% ipython --no-banner

In [1]: import numpy as np

In [2]: np.set_printoptions(suppress=True, linewidth=140)

In [3]: B = np.array([[0, 0, 2, 3, -2, 1, 0, -1, -3],
   ...:     [-2, -2, -3, 0, 0, -2, -2, -1, 1],
   ...:     [3, -2, -1, 1, 1, 3, 3, -2, -1],
   ...:     [0, -3, 1, 3, 1, 3, -2, 1, -1],
   ...:     [1, -1, 1, -1, 1, 2, -1, 1, 2],
   ...:     [-1, 0, 2, -2, -3, 1, -3, 2, 3],
   ...:     [-1, 0, -1, -3, 3, 0, 0, 1, 3],
   ...:     [-2, 1, 0, 3, -2, 3, 3, 0, -1],
   ...:     [-1, -1, -3, -2, -1, -3, -1, 1, 2]])

In [4]: E = np.triu(B)

In [5]: print(E)
[[ 0  0  2  3 -2  1  0 -1 -3]
 [ 0 -2 -3  0  0 -2 -2 -1  1]
 [ 0  0 -1  1  1  3  3 -2 -1]
 [ 0  0  0  3  1  3 -2  1 -1]
 [ 0  0  0  0  1  2 -1  1  2]
 [ 0  0  0  0  0  1 -3  2  3]
 [ 0  0  0  0  0  0  0  1  3]
 [ 0  0  0  0  0  0  0  0 -1]
 [ 0  0  0  0  0  0  0  0  2]]

In [6]: # triangular, det is the product of the diagonal

In [7]: rng = np.random.default_rng(19934)

In [8]: idx = rng.permutation(9)

In [9]: idx
Out[9]: array([6, 1, 8, 3, 7, 5, 2, 0, 4])

In [10]: B = E[idx][:, idx]

In [11]: np.round(np.sort(np.abs(np.linalg.eigvals(B))), 1)
Out[11]: array([0., 0., 0., 1., 1., 1., 2., 2., 3.])

In [12]: np.trace(B)
Out[12]: np.int64(4)

In [13]: np.allclose(E[:-1].T @ np.linalg.lstsq(E[:-1].T, E[-1])[0], E[-1])
Out[13]: True

In [14]: np.unique(E.round(6), axis=0).shape
Out[14]: (9, 9)

In [15]: Uu, sv, Vt = np.linalg.svd(E)

In [16]: V = Vt[:(sv > 1e-8).sum()]

In [17]: vec = E[7] + 5 * E[8] + rng.integers(2) * np.eye(9)[4]

In [18]: vec
Out[18]: array([0., 0., 0., 0., 1., 0., 0., 0., 9.])

In [19]: np.round(np.linalg.norm(vec - V.T @ V @ vec), 1)
Out[19]: np.float64(0.0)

In [20]: r = np.linalg.matrix_rank(E)

In [21]: r
Out[21]: np.int64(8)

In [22]: null = np.linalg.svd(E)[2][r:].T

In [23]: np.linalg.matrix_rank(E.T @ E), np.linalg.matrix_rank(E @ E.T)
Out[23]: (np.int64(8), np.int64(8))

In [24]: np.allclose(E @ null, 0)
Out[24]: True

In [25]: null @ null.T
Out[25]: 
array([[1., 0., 0., 0., 0., 0., 0., 0., 0.],
       [0., 0., 0., 0., 0., 0., 0., 0., 0.],
       [0., 0., 0., 0., 0., 0., 0., 0., 0.],
       [0., 0., 0., 0., 0., 0., 0., 0., 0.],
       [0., 0., 0., 0., 0., 0., 0., 0., 0.],
       [0., 0., 0., 0., 0., 0., 0., 0., 0.],
       [0., 0., 0., 0., 0., 0., 0., 0., 0.],
       [0., 0., 0., 0., 0., 0., 0., 0., 0.],
       [0., 0., 0., 0., 0., 0., 0., 0., 0.]])

In [26]: [int(np.linalg.matrix_rank(np.delete(E, i, axis=0))) for i in range(9)]
Out[26]: [7, 7, 7, 7, 7, 7, 7, 8, 8]

In [27]: A = np.loadtxt("m.csv", delimiter=",")

In [28]: A
Out[28]: 
array([[ 10.,  -4.,   7.,   0.,   0.,   1.,  -4.,  -4.,  13.,  -4.],
       [ 24.,  -4.,  19.,  -4.,   2.,   4., -15.,   1.,  27., -21.],
       [ 53., -10.,  31.,  -1.,  -3.,  12., -25.,  -7.,  50., -30.],
       [ 66.,  24.,  24.,  -8., -10.,  35., -47.,  41.,   6., -73.],
       [ 36.,  36.,  -6.,  -2., -16.,  35., -29.,  47., -42., -49.],
       [ 30.,  16.,  11.,  -6.,  -4.,  18., -25.,  27.,  -3., -41.],
       [ 68.,  12.,  36., -10.,  -4.,  27., -47.,  29.,  32., -71.],
       [ 29.,  -6.,  27.,  -7.,   5.,   3., -20.,   2.,  38., -29.]])

In [29]: # null space of dimension 7

In [30]: theta = np.radians(120)

In [31]: r_ = np.eye(10)

In [32]: r_[2, 2] = r_[4, 4] = np.cos(theta)

In [33]: r_[2, 4], r_[4, 2] = -np.sin(theta), np.sin(theta)

In [34]: print(r_.round(1))
[[ 1.   0.   0.   0.   0.   0.   0.   0.   0.   0. ]
 [ 0.   1.   0.   0.   0.   0.   0.   0.   0.   0. ]
 [ 0.   0.  -0.5  0.  -0.9  0.   0.   0.   0.   0. ]
 [ 0.   0.   0.   1.   0.   0.   0.   0.   0.   0. ]
 [ 0.   0.   0.9  0.  -0.5  0.   0.   0.   0.   0. ]
 [ 0.   0.   0.   0.   0.   1.   0.   0.   0.   0. ]
 [ 0.   0.   0.   0.   0.   0.   1.   0.   0.   0. ]
 [ 0.   0.   0.   0.   0.   0.   0.   1.   0.   0. ]
 [ 0.   0.   0.   0.   0.   0.   0.   0.   1.   0. ]
 [ 0.   0.   0.   0.   0.   0.   0.   0.   0.   1. ]]

In [35]: B = A @ r_.T

In [36]: round(np.linalg.det(r_), 1), np.trace(r_)
Out[36]: (np.float64(1.0), np.float64(7.0))

In [37]: np.allclose(np.linalg.norm(A, axis=1), np.linalg.norm(B, axis=1))
Out[37]: True

In [38]: np.round(np.abs(B - A).max(axis=0), 1)
Out[38]: array([ 0. ,  0. , 50.5,  0. , 37.2,  0. ,  0. ,  0. ,  0. ,  0. ])

In [39]: np.round(np.linalg.svd(A, compute_uv=False), 1) + 0, np.round(np.linalg.svd(B, compute_uv=False), 1) + 0
Out[39]: 
(array([226.7, 108.2,  19. ,   0. ,   0. ,   0. ,   0. ,   0. ]),
 array([226.7, 108.2,  19. ,   0. ,   0. ,   0. ,   0. ,   0. ]))

In [40]: feats = np.load("data.npy")

In [41]: feats
Out[41]: 
array([[  8,   0,   5,   6, -12,   6],
       [  4,   6,   8,   1, -12,   6],
       [ -8,  -6,  -8,   1,  14,  -7],
       [ -2,  -6,  -2,   9,   0,   0],
       [ -4,   7,  -5,   7, -14,   7],
       [ -3,  -7,  -9,   2,  -6,   3]])

In [42]: B = feats[0, 0] * feats[1:] - np.outer(feats[1:, 0], feats[0])

In [43]: B
Out[43]: 
array([[   0,   48,   44,  -16,  -48,   24],
       [   0,  -48,  -24,   56,   16,   -8],
       [   0,  -48,   -6,   84,  -24,   12],
       [   0,   56,  -20,   80, -160,   80],
       [   0,  -56,  -57,   34,  -84,   42]])

In [44]: print(np.round(feats[:, 0] / feats[0, 0], 1))
[ 1.   0.5 -1.  -0.2 -0.5 -0.4]

In [45]: np.flatnonzero(~B.round(6).any(axis=1))
Out[45]: array([], dtype=int64)

In [46]: Uu, sv, Vt = np.linalg.svd(B)

In [47]: V = Vt[:(sv > 1e-8).sum()]

In [48]: vec = B[0] + 3 * B[1] + rng.integers(2) * np.eye(6)[3]

In [49]: vec
Out[49]: array([  0., -96., -28., 153.,   0.,   0.])

In [50]: print(np.linalg.matrix_rank(np.vstack([B, vec])))
4

In [51]: np.allclose(V.T @ V @ vec, vec)
Out[51]: True

In [52]: Uu, sv, Vt = np.linalg.svd(feats)

In [53]: sv.round(1) + 0
Out[53]: array([33.4, 19.7, 11.6,  7.9,  2.6,  0. ])

In [54]: B = Uu[:, :5] @ np.diag(sv[:5]) @ Vt[:5]

In [55]: round(float(np.abs(feats - B).max()), 1)
Out[55]: 0.0

In [56]: np.linalg.matrix_rank(B)
Out[56]: np.int64(5)

In [57]: r0 = np.array([5, 5, 4, 3, 5, 3, 5, 3, 0, 1, 1])

In [58]: J = 5 * np.eye(11) + np.outer(r0, r0)

In [59]: J
Out[59]: 
array([[30., 25., 20., 15., 25., 15., 25., 15.,  0.,  5.,  5.],
       [25., 30., 20., 15., 25., 15., 25., 15.,  0.,  5.,  5.],
       [20., 20., 21., 12., 20., 12., 20., 12.,  0.,  4.,  4.],
       [15., 15., 12., 14., 15.,  9., 15.,  9.,  0.,  3.,  3.],
       [25., 25., 20., 15., 30., 15., 25., 15.,  0.,  5.,  5.],
       [15., 15., 12.,  9., 15., 14., 15.,  9.,  0.,  3.,  3.],
       [25., 25., 20., 15., 25., 15., 30., 15.,  0.,  5.,  5.],
       [15., 15., 12.,  9., 15.,  9., 15., 14.,  0.,  3.,  3.],
       [ 0.,  0.,  0.,  0.,  0.,  0.,  0.,  0.,  5.,  0.,  0.],
       [ 5.,  5.,  4.,  3.,  5.,  3.,  5.,  3.,  0.,  6.,  1.],
       [ 5.,  5.,  4.,  3.,  5.,  3.,  5.,  3.,  0.,  1.,  6.]])

In [60]: # symmetric, so the eigenvalues are real

In [61]: ev, V = np.linalg.eigh(J)

In [62]: print(np.round(np.linalg.eigvalsh(J @ J), 1))
[   25.    25.    25.    25.    25.    25.    25.    25.    25.    25. 22500.]

In [63]: np.round(np.linalg.svd(J, compute_uv=False), 1)
Out[63]: array([150.,   5.,   5.,   5.,   5.,   5.,   5.,   5.,   5.,   5.,   5.])

In [64]: np.round(np.linalg.eigvalsh(J + 3 * np.eye(11)), 1)
Out[64]: array([  8.,   8.,   8.,   8.,   8.,   8.,   8.,   8.,   8.,   8., 153.])

In [65]: print(np.unique(ev.round(6) + 0, return_counts=True)[1])
[10  1]

In [66]: q, V = np.linalg.qr(J[:, :8])[0], np.linalg.qr(J[:, 8:])[0]

In [67]: sv = np.linalg.svd(q.T @ V, compute_uv=False)

In [68]: print(np.round(np.linalg.norm(q @ q.T - V @ V.T, 2), 1))
1.0

In [69]: T = np.stack([J, -3 * J, J[::-1]])

In [70]: T.sum(axis=0)
Out[70]: 
array([[-55., -45., -36., -27., -45., -27., -45., -27.,   0.,  -9.,  -4.],
       [-45., -55., -36., -27., -45., -27., -45., -27.,   0.,  -4.,  -9.],
       [-40., -40., -42., -24., -40., -24., -40., -24.,   5.,  -8.,  -8.],
       [-15., -15., -12., -19., -15.,  -9., -15.,  -4.,   0.,  -3.,  -3.],
       [-25., -25., -20., -15., -35., -15., -20., -15.,   0.,  -5.,  -5.],
       [-15., -15., -12.,  -9., -15., -14., -15.,  -9.,   0.,  -3.,  -3.],
       [-25., -25., -20., -15., -20., -15., -35., -15.,   0.,  -5.,  -5.],
       [-15., -15., -12.,  -4., -15.,  -9., -15., -19.,   0.,  -3.,  -3.],
       [ 20.,  20.,  21.,  12.,  20.,  12.,  20.,  12., -10.,   4.,   4.],
       [ 15.,  20.,  12.,   9.,  15.,   9.,  15.,   9.,   0.,  -7.,   3.],
       [ 20.,  15.,  12.,   9.,  15.,   9.,  15.,   9.,   0.,   3.,  -7.]])

In [71]: T.shape
Out[71]: (3, 11, 11)

In [72]: np.linalg.matrix_rank(T)
Out[72]: array([11, 11, 11])

In [73]: np.einsum("bij,cij->bc", T, T)
Out[73]: 
array([[ 22750., -68250.,  15060.],
       [-68250., 204750., -45180.],
       [ 15060., -45180.,  22750.]])
